$ python3 -q
>>> import numpy as np
>>> np.set_printoptions(suppress=True, linewidth=160)
>>> arr = np.load("out11.npy")
>>> arr.round(2) + 0
array([[ 0.64, -0.2 ,  0.54,  0.43, -0.16, -0.04, -0.11, -0.18],
       [ 0.32,  0.25, -0.05, -0.28, -0.4 ,  0.61, -0.26,  0.4 ],
       [-0.05,  0.07,  0.03, -0.06, -0.73, -0.26,  0.62,  0.02],
       [ 0.21,  0.55, -0.55,  0.58,  0.  , -0.08,  0.01, -0.07],
       [-0.59,  0.08,  0.34,  0.53, -0.19,  0.06, -0.25,  0.39],
       [-0.27, -0.21, -0.15,  0.15, -0.26,  0.55, -0.04, -0.68],
       [ 0.05, -0.07,  0.1 ,  0.23,  0.39,  0.5 ,  0.69,  0.24],
       [-0.11,  0.73,  0.51, -0.21,  0.14,  0.06,  0.08, -0.36]])
>>> rng = np.random.default_rng(154239)
>>> out = arr + rng.integers(-2, 3, (8, 3)) @ rng.integers(-2, 3, (3, 8))
>>> out.round(2)
array([[-1.36, -1.2 ,  0.54,  1.43, -6.16,  5.96,  1.89, -1.18],
       [-3.68,  0.25, -6.05,  1.72, -0.4 , -5.39, -0.26, -1.6 ],
       [ 1.95,  2.07,  0.03,  1.94, -0.73, -3.26, -0.38,  1.02],
       [ 6.21,  1.55,  5.45, -2.42,  6.  , -0.08, -1.99,  2.93],
       [-2.59, -1.92, -1.66, -3.47,  7.81, -4.94, -1.25, -0.61],
       [ 1.73,  0.79,  2.85,  2.15, -6.26,  6.55,  0.96,  0.32],
       [ 2.05,  2.93, -1.9 ,  3.23,  2.39, -7.5 , -1.31,  1.24],
       [-0.11, -0.27,  3.51, -0.21, -5.86,  9.06,  2.08, -0.36]])
>>> np.round(out - arr, 2)
array([[-2., -1.,  0.,  1., -6.,  6.,  2., -1.],
       [-4.,  0., -6.,  2.,  0., -6.,  0., -2.],
       [ 2.,  2.,  0.,  2.,  0., -3., -1.,  1.],
       [ 6.,  1.,  6., -3.,  6.,  0., -2.,  3.],
       [-2., -2., -2., -4.,  8., -5., -1., -1.],
       [ 2.,  1.,  3.,  2., -6.,  6.,  1.,  1.],
       [ 2.,  3., -2.,  3.,  2., -8., -2.,  1.],
       [ 0., -1.,  3.,  0., -6.,  9.,  2.,  0.]])
>>> np.round(np.linalg.svd(out - arr, compute_uv=False), 2) + 0
array([21.86, 14.15,  9.81,  0.  ,  0.  ,  0.  ,  0.  ,  0.  ])
>>> np.abs(out - arr).sum(axis=1)
array([19., 20., 11., 27., 25., 22., 23., 21.])
>>> W1 = np.array([[1, 2], [2, 1], [2, 2], [-2, 2], [1, -2], [0, -2], [-1, -1], [-2, 2]])
>>> c = np.array([3, 3])
>>> act = np.maximum(out @ W1 + c, 0)
>>> np.linalg.matrix_rank(act)
np.int64(2)
>>> np.round((act > 0).mean(axis=0), 2)
array([0.62, 0.5 ])
>>> cent = np.array([[-3, 0], [-4, -5]])
>>> W1 @ cent
array([[-11, -10],
       [-10,  -5],
       [-14, -10],
       [ -2, -10],
       [  5,  10],
       [  8,  10],
       [  7,   5],
       [ -2, -10]])
>>> np.round(np.linalg.svd(arr, compute_uv=False), 2)
array([1., 1., 1., 1., 1., 1., 1., 1.])
>>> np.round(arr @ arr.T, 2) + 0
array([[1., 0., 0., 0., 0., 0., 0., 0.],
       [0., 1., 0., 0., 0., 0., 0., 0.],
       [0., 0., 1., 0., 0., 0., 0., 0.],
       [0., 0., 0., 1., 0., 0., 0., 0.],
       [0., 0., 0., 0., 1., 0., 0., 0.],
       [0., 0., 0., 0., 0., 1., 0., 0.],
       [0., 0., 0., 0., 0., 0., 1., 0.],
       [0., 0., 0., 0., 0., 0., 0., 1.]])
>>> round(arr[:, 2] @ arr[:, 1], 2)
np.float64(-0.0)
>>> np.round(arr.T @ arr, 2) + 0
array([[1., 0., 0., 0., 0., 0., 0., 0.],
       [0., 1., 0., 0., 0., 0., 0., 0.],
       [0., 0., 1., 0., 0., 0., 0., 0.],
       [0., 0., 0., 1., 0., 0., 0., 0.],
       [0., 0., 0., 0., 1., 0., 0., 0.],
       [0., 0., 0., 0., 0., 1., 0., 0.],
       [0., 0., 0., 0., 0., 0., 1., 0.],
       [0., 0., 0., 0., 0., 0., 0., 1.]])
>>> m1 = np.loadtxt("block7.csv", delimiter=",")
>>> m1
array([[ 4.,  0.,  0.,  1., -4., -2., -4., -2., -2.,  3.],
       [ 0.,  2.,  4.,  1.,  1.,  0., -1.,  0.,  3.,  1.],
       [ 0.,  4.,  2.,  0.,  1.,  1., -1., -1., -2.,  3.],
       [ 1.,  1.,  0.,  2.,  3.,  0., -2., -2., -4.,  1.],
       [-4.,  1.,  1.,  3., -2.,  2.,  2., -4.,  3.,  1.],
       [-2.,  0.,  1.,  0.,  2., -4.,  2., -3.,  0., -1.],
       [-4., -1., -1., -2.,  2.,  2.,  2.,  0.,  1.,  1.],
       [-2.,  0., -1., -2., -4., -3.,  0.,  0., -4.,  1.],
       [-2.,  3., -2., -4.,  3.,  0.,  1., -4., -2.,  3.],
       [ 3.,  1.,  3.,  1.,  1., -1.,  1.,  1.,  3.,  0.]])
>>> # equal to its transpose
>>> x0 = np.array([0, 1, 0, 6, 8, 6, 4, 4, 5, 7])
>>> rhs = m1 @ x0
>>> c, lr = np.zeros(10), 1 / np.linalg.norm(m1, 2) ** 2
>>> for i in range(4):
...     c -= lr * m1.T @ (m1 @ c - rhs)
...     if i % 1 == 0: print(i, round(np.linalg.norm(m1 @ c - rhs), 2))
... 
0 37.89
1 23.68
2 17.27
3 13.92
>>> round(float(np.linalg.cond(m1)), 2)
129.93
>>> c.round(2)
array([-0.27,  2.32,  2.69,  2.11,  6.58,  6.88,  1.12,  0.78,  5.05,  0.87])
>>> f = np.array([5, 5, 2, 6, 7, 2, 4, 3, 1, 3])
>>> out = m1 + np.outer(f, np.eye(10)[2])
>>> np.linalg.matrix_rank(np.linalg.inv(out) - np.linalg.inv(m1), tol=1e-8)
np.int64(1)
>>> np.linalg.matrix_rank(out - m1)
np.int64(1)
>>> U, sigma, VT = np.linalg.svd(m1)
>>> sigma.round(2)
array([11.17, 10.9 ,  9.21,  7.66,  6.19,  5.22,  3.94,  2.36,  1.48,  0.09])
>>> np.argmax(sigma[:-1] / (sigma[1:] + 1e-6)) + 1
np.int64(9)
>>> out = U[:, :9] @ np.diag(sigma[:9]) @ VT[:9]
>>> round(float(np.abs(m1 - out).max()), 2)
0.03
>>> np.linalg.matrix_rank(m1, rtol=0.05)
np.int64(9)
>>> np.linalg.matrix_rank(out)
np.int64(9)
